$ python -q
>>> import numpy as np
>>> import numpy.linalg as la
>>> np.set_printoptions(precision=3, suppress=True, linewidth=160)
>>> feats = np.load("data.npy")
>>> feats
array([[ 6, -2, -4, -3,  1,  3,  0,  2, -3],
       [-2,  0, -3, -2, -3, -1,  4,  2, -3],
       [-4, -3,  2,  4,  2,  5,  0,  0, -2],
       [-3, -2,  4,  0, -5, -5, -3, -4, -6],
       [ 1, -3,  2, -5,  2, -3, -2, -5,  2],
       [ 3, -1,  5, -5, -3, -6,  6,  3, -6],
       [ 0,  4,  0, -3, -2,  6,  6,  1, -1],
       [ 2,  2,  0, -4, -5,  3,  1,  0,  2],
       [-3, -3, -2, -6,  2, -6, -1,  2, -4]])
>>> rng = np.random.default_rng(33048)
>>> labels = rng.permutation(9)
>>> labels
array([8, 5, 1, 7, 2, 3, 6, 0, 4])
>>> M2 = feats[labels][:, labels]
>>> np.sort(np.abs(la.eigvals(M2)))
array([ 2.5  ,  2.753,  6.54 ,  7.061,  7.272,  9.805, 11.274, 15.079, 17.551])
>>> M2
array([[-4, -6, -3,  2, -2, -6, -1, -3,  2],
       [-6, -6, -1,  3,  5, -5,  6,  3, -3],
       [-3, -1,  0,  2, -3, -2,  4, -2, -3],
       [ 2,  3,  2,  0,  0, -4,  1,  2, -5],
       [-2,  5, -3,  0,  2,  4,  0, -4,  2],
       [-6, -5, -2, -4,  4,  0, -3, -3, -5],
       [-1,  6,  4,  1,  0, -3,  6,  0, -2],
       [-3,  3, -2,  2, -4, -3,  0,  6,  1],
       [ 2, -3, -3, -5,  2, -5, -2,  1,  2]])
>>> np.trace(M2)
np.int64(6)
>>> np.allclose(M2, feats)
False
>>> U, sig, VT = la.svd(M2, full_matrices=False)
>>> U.shape, sig.shape, VT.shape
((9, 9), (9,), (9, 9))
>>> np.round(U.T @ U, 3) + 0
array([[1., 0., 0., 0., 0., 0., 0., 0., 0.],
       [0., 1., 0., 0., 0., 0., 0., 0., 0.],
       [0., 0., 1., 0., 0., 0., 0., 0., 0.],
       [0., 0., 0., 1., 0., 0., 0., 0., 0.],
       [0., 0., 0., 0., 1., 0., 0., 0., 0.],
       [0., 0., 0., 0., 0., 1., 0., 0., 0.],
       [0., 0., 0., 0., 0., 0., 1., 0., 0.],
       [0., 0., 0., 0., 0., 0., 0., 1., 0.],
       [0., 0., 0., 0., 0., 0., 0., 0., 1.]])
>>> np.abs(VT[0])
array([0.476, 0.659, 0.199, 0.023, 0.201, 0.455, 0.105, 0.011, 0.203])
>>> np.abs(U[:, 0]).round(6).argmax()
np.int64(1)
>>> sig
array([17.551, 15.079, 11.274,  9.805,  7.272,  7.061,  6.54 ,  2.753,  2.5  ])
>>> np.round(np.sqrt((sig ** 2).sum()), 3), round(la.norm(M2), 3)
(np.float64(30.299), np.float64(30.299))
>>> np.cumsum(sig ** 2) / np.sum(sig ** 2)
array([0.336, 0.583, 0.722, 0.826, 0.884, 0.938, 0.985, 0.993, 1.   ])
>>> np.round(U.T @ M2 @ VT.T, 3) + 0
array([[17.551,  0.   ,  0.   ,  0.   ,  0.   ,  0.   ,  0.   ,  0.   ,  0.   ],
       [ 0.   , 15.079,  0.   ,  0.   ,  0.   ,  0.   ,  0.   ,  0.   ,  0.   ],
       [ 0.   ,  0.   , 11.274,  0.   ,  0.   ,  0.   ,  0.   ,  0.   ,  0.   ],
       [ 0.   ,  0.   ,  0.   ,  9.805,  0.   ,  0.   ,  0.   ,  0.   ,  0.   ],
       [ 0.   ,  0.   ,  0.   ,  0.   ,  7.272,  0.   ,  0.   ,  0.   ,  0.   ],
       [ 0.   ,  0.   ,  0.   ,  0.   ,  0.   ,  7.061,  0.   ,  0.   ,  0.   ],
       [ 0.   ,  0.   ,  0.   ,  0.   ,  0.   ,  0.   ,  6.54 ,  0.   ,  0.   ],
       [ 0.   ,  0.   ,  0.   ,  0.   ,  0.   ,  0.   ,  0.   ,  2.753,  0.   ],
       [ 0.   ,  0.   ,  0.   ,  0.   ,  0.   ,  0.   ,  0.   ,  0.   ,  2.5  ]])
>>> np.allclose(U * sig @ VT, M2)
True
>>> M2 = feats[0, 0] * feats[1:] - np.outer(feats[1:, 0], feats[0])
>>> M2
array([[  0,  -4, -26, -18, -16,   0,  24,  16, -24],
       [  0, -26,  -4,  12,  16,  42,   0,   8, -24],
       [  0, -18,  12,  -9, -27, -21, -18, -18, -45],
       [  0, -16,  16, -27,  11, -21, -12, -32,  15],
       [  0,   0,  42, -21, -21, -45,  36,  12, -27],
       [  0,  24,   0, -18, -12,  36,  36,   6,  -6],
       [  0,  16,   8, -18, -32,  12,   6,  -4,  18],
       [  0, -24, -24, -45,  15, -27,  -6,  18, -33]])
>>> feats[:, 0] / feats[0, 0]
array([ 1.   , -0.333, -0.667, -0.5  ,  0.167,  0.5  ,  0.   ,  0.333, -0.5  ])
>>> np.flatnonzero(~M2.round(6).any(axis=1))
array([], dtype=int64)
>>> M2 = feats + rng.integers(-2, 3, (9, 7)) @ rng.integers(-2, 3, (7, 9))
>>> M2
array([[ 12,  -8, -10,  -8,  -5,  -1,   4,   5,  -6],
       [  0,   1,   1,  -5,   1,  -9,  -1,  -5,   8],
       [ -8,  -2,   5,   3,   6,   7,  -1,  -1,   5],
       [ -7,  -2,   5,   0,  -5,   3,  -3,   1,  -9],
       [  6,  -3,   2,  -7,   0,  -1,  -3,  -7,   6],
       [  8,  -8,   8,  -6,  -1,  -8,   2,   0,  -1],
       [  0,   8,   9,  -3,   2,  10,  -3,  -2,   6],
       [  7,  -8,   2,  -4,  -3,  -1,  -2,  -2,   4],
       [ -9,  -5, -14,  -6,   2,  -6,   3,   0, -14]])
>>> la.matrix_rank(M2 - feats, tol=1e-8)
np.int64(7)
>>> np.abs(M2 - feats).sum(axis=1)
array([43, 45, 24, 21, 18, 32, 40, 30, 36])
>>> np.round(la.svd(M2 - feats, compute_uv=False), 3) + 0
array([29.705, 20.77 , 12.687, 10.321,  6.589,  6.162,  3.515,  0.   ,  0.   ])
>>> m1 = np.load("block15.npy")
>>> m1
array([[ 1, -1,  1],
       [ 1, -1,  1],
       [ 2, -1,  1],
       [ 2, -1,  1],
       [ 1, -2,  2],
       [ 2, -1,  1]])
>>> U, sig, VT = la.svd(m1)
>>> evecs = VT[:(sig > 1e-8).sum()]
>>> x = m1[5] + 5 * m1[0] + rng.integers(2) * np.eye(3)[1]
>>> x
array([ 7., -5.,  6.])
>>> np.diag(evecs.T @ evecs)
array([1. , 0.5, 0.5])
>>> np.allclose(evecs.T @ evecs @ x, x)
False
>>> np.round(evecs.T @ evecs, 3) + 0
array([[ 1. ,  0. ,  0. ],
       [ 0. ,  0.5, -0.5],
       [ 0. , -0.5,  0.5]])
>>> M = np.loadtxt("x.csv", delimiter=",")
>>> M
array([[0., 0., 0., 1., 0., 0., 1., 0.],
       [0., 0., 0., 0., 0., 0., 1., 0.],
       [0., 0., 0., 0., 0., 0., 0., 1.],
       [1., 0., 0., 0., 0., 0., 0., 1.],
       [0., 0., 0., 0., 0., 0., 0., 0.],
       [0., 0., 0., 0., 0., 0., 0., 1.],
       [1., 1., 0., 0., 0., 0., 0., 0.],
       [0., 0., 1., 1., 0., 1., 0., 0.]])
>>> M.sum(axis=0)
array([2., 1., 1., 2., 0., 1., 2., 3.])
>>> L = np.diag(M.sum(axis=1)) - M
>>> (la.eigvalsh(L) < 1e-8).sum()
np.int64(2)
>>> la.matrix_rank(L)
np.int64(6)
>>> L @ np.ones(8)
array([0., 0., 0., 0., 0., 0., 0., 0.])
>>> arr = np.load("dump.npy")
>>> arr
array([[-1.,  0.,  0.],
       [ 0., -1.,  0.],
       [ 0.,  0.,  1.]])
>>> x = np.array([2, 0, 0])
>>> [p for p in range(1, 25) if np.allclose(la.matrix_power(arr, p), np.eye(3))]
[2, 4, 6, 8, 10, 12, 14, 16, 18, 20, 22, 24]
>>> la.inv(arr)
array([[-1., -0., -0.],
       [-0., -1., -0.],
       [ 0.,  0.,  1.]])
>>> np.abs(la.eigvals(arr))
array([1., 1., 1.])
>>> round(float(la.det(arr)), 3)
1.0
>>> np.flatnonzero(la.matrix_power((arr != 0) + (arr.T != 0) + np.eye(3), 3)[0])
array([0])
>>> np.sort(la.eigvals(arr).real)
array([-1., -1.,  1.])
>>> np.poly(arr)
array([ 1.,  1., -1., -1.])
>>> np.einsum("ii->", arr)
np.float64(-1.0)
>>> hat = np.triu(np.array([[3, -2, 1], [-1, 1, -2], [-3, -2, 3]]), 1) + np.eye(3)
>>> M2 = hat @ arr @ la.inv(hat)
>>> np.trace(M2), np.trace(arr)
(np.float64(-1.0), np.float64(-1.0))
>>> hat @ arr - arr @ hat
array([[ 0.,  0.,  2.],
       [ 0.,  0., -4.],
       [ 0.,  0.,  0.]])
>>> M2
array([[-1.,  0.,  2.],
       [ 0., -1., -4.],
       [ 0.,  0.,  1.]])
>>> np.poly(M2)
array([ 1.,  1., -1., -1.])
>>> A = np.load("out11.npy")
>>> A
array([[1, 0, 0, 0, 0],
       [2, 1, 0, 0, 0],
       [5, 2, 1, 0, 0],
       [3, 2, 1, 1, 0],
       [1, 5, 0, 0, 1]])
>>> f = np.array([1, 0, 1, 2, 2])
>>> M2 = A + np.outer(f, np.eye(5)[2])
>>> la.matrix_rank(la.inv(M2) - la.inv(A), tol=1e-8)
np.int64(1)
>>> la.matrix_rank(M2 - A)
np.int64(1)
>>> x = np.array([2, 1, -1, -1, -3])
>>> target = A @ x
>>> target
array([ 2,  5, 11,  6,  4])
>>> np.round(la.solve(A, A[:, 2]), 3) + 0
array([0., 0., 1., 0., 0.])
>>> la.solve(A, target)
array([ 2.,  1., -1., -1., -3.])
>>> M2 = np.array([[1, 3, -2], [0, 0, -2], [-1, -3, -2], [-2, -3, 3], [2, 1, 0]])
>>> A @ M2
array([[  1,   3,  -2],
       [  2,   6,  -6],
       [  4,  12, -16],
       [  0,   3,  -9],
       [  3,   4, -12]])
>>> np.einsum("ij->j", A)
array([12, 10,  2,  1,  1])
>>> np.einsum("ik,kj->ij", A, M2)
array([[  1,   3,  -2],
       [  2,   6,  -6],
       [  4,  12, -16],
       [  0,   3,  -9],
       [  3,   4, -12]])
>>> M2 @ A
Traceback (most recent call last):
  File "<python-input-80>", line 1, in <module>
    M2 @ A
    ~~~^~~
ValueError: matmul: Input operand 1 has a mismatch in its core dimension 0, with gufunc signature (n?,k),(k,m?)->(n?,m?) (size 5 is different from 3)
>>> mat = np.array([[0, 0, 0, 3, 0, 1, 0], [0, 0, 0, 3, 0, 0, 0], [0, 2, 0, 0, 0, 0, 0]])
>>> M2 = np.array([[3, 2], [3, 3], [-3, -2], [-3, -3], [2, 1], [3, 2], [3, 2]])
>>> la.matrix_rank(mat @ M2)
np.int64(2)
>>> np.einsum("ik,kj->ji", mat, M2)
array([[-6, -9,  6],
       [-7, -9,  6]])
>>> np.vstack([mat, M2.T]).shape
(5, 7)
>>> la.matrix_rank(np.vstack([mat, M2.T]))
np.int64(5)
>>> def softmax(z):
...     e = np.exp(z - z.max(axis=-1, keepdims=True))
...     return e / e.sum(axis=-1, keepdims=True)
... 
>>> softmax(mat[2])
array([0.075, 0.552, 0.075, 0.075, 0.075, 0.075, 0.075])
>>> S = mat @ mat.T / np.sqrt(7)
>>> softmax(S)
array([[0.585, 0.401, 0.013],
       [0.492, 0.492, 0.016],
       [0.153, 0.153, 0.694]])
>>> x = np.array([8, 7, 8, 6, 6, 6, 8])
>>> h1 = np.maximum(mat @ x, 0)
>>> np.maximum(mat @ x, 0) - np.maximum(-mat @ x, 0)
array([24, 18, 14])
>>> mat.T @ h1
array([  0,  28,   0, 126,   0,  24,   0])
>>> W = np.array([[2, 0, 1, 1, 2],
...     [1, 1, 0, 2, 0],
...     [2, 2, 2, 1, 2],
...     [0, 2, 1, 1, 0],
...     [0, 0, 1, 2, 0],
...     [1, 0, 2, 2, 0],
...     [0, 1, 2, 2, 0]])
>>> coef = np.array([3, -4, 2, -2, -4])
>>> H = np.maximum(mat @ W + coef, 0)
>>> la.matrix_rank(H)
np.int64(3)
>>> basis = np.array([[-4, 6], [-2, -4], [-8, -7], [9, 2], [6, -3]])
>>> (H @ basis).round(6).argmax(axis=1)
array([1, 1, 1])
>>> np.round(la.norm(mat) ** 2 / la.norm(mat, 2) ** 2, 3)
np.float64(1.242)
>>> la.norm(mat, axis=0)
array([0.   , 2.   , 0.   , 4.243, 0.   , 1.   , 0.   ])
>>> la.norm(mat, axis=1)
array([3.162, 3.   , 2.   ])
>>> round(la.norm(mat, "nuc"), 3)
np.float64(7.0)
>>> mat[0] @ mat[2]
np.int64(0)
>>> round(float(la.norm(mat, 1)), 3), round(la.norm(mat, np.inf), 3)
(6.0, np.float64(4.0))
>>> round(float(la.norm(mat[0] - mat[2])), 3)
3.742
>>> np.round(la.norm(mat, 2), 3)
np.float64(4.303)
>>> np.round(la.norm(mat[0], 1), 3), round(la.norm(mat[0], np.inf), 3)
(np.float64(4.0), np.float64(3.0))
